>>> import numpy as np
>>> np.set_printoptions(precision=1, suppress=True, linewidth=200)
>>> def tidy(a):
...     return np.round(a, 1) + 0
... 
>>> s = 20 * 0.2 ** np.arange(3)
>>> rng = np.random.default_rng(4181)
>>> F = rng.normal(size=(11, 3)) * rng.permutation(s)
>>> print(tidy(F))
[[  1.2   0.   38.7]
 [  4.5  -0.4  -0.6]
 [ -1.7  -0.4  19.9]
 [  5.2   0.6  27.2]
 [  7.3  -0.9 -24.2]
 [  0.3   0.1 -15.8]
 [  2.1  -0.2   1.1]
 [ -7.5   1.1 -14.3]
 [ -2.8  -1.3 -10.9]
 [  0.3   1.3  -5.2]
 [  8.5   0.2  47.1]]
>>> z = F[:, 1] > np.median(F[:, 1])
>>> u = F[z].mean(axis=0) - F[~z].mean(axis=0)
>>> print(np.argsort(-np.abs(u).round(6), kind="stable"))
[2 1 0]
>>> print(tidy(u))
[-0.4  1.2  3.8]
>>> print(z.astype(int))
[0 0 0 1 0 1 0 1 0 1 1]
>>> print(tidy((((F - F.mean(axis=0)) @ u > 0) == z).mean()))
0.5
>>> vec = np.array([2, -6, -4])
>>> rhs = F @ vec
>>> print(tidy(rhs))
[-152.7   13.9  -80.5 -102.   116.7   63.4    0.5   35.8   45.9   13.4 -172.6]
>>> print(tidy(np.linalg.lstsq(F, rhs)[0]))
[ 2. -6. -4.]
>>> print(tidy(np.linalg.solve(F.T @ F, F.T @ rhs)))
[ 2. -6. -4.]
>>> rhs = rhs + 0.3 * rng.normal(size=11)
>>> print(tidy(rhs))
[-152.8   14.   -80.6 -102.2  116.9   63.4    0.4   35.4   45.8   13.4 -172.3]
>>> coef, *_ = np.linalg.lstsq(F, rhs)
>>> print(tidy(coef))
[ 2.  -6.1 -4. ]
>>> print(tidy(np.linalg.norm(rhs - F @ coef)))
0.5
>>> print(coef.round())
[ 2. -6. -4.]
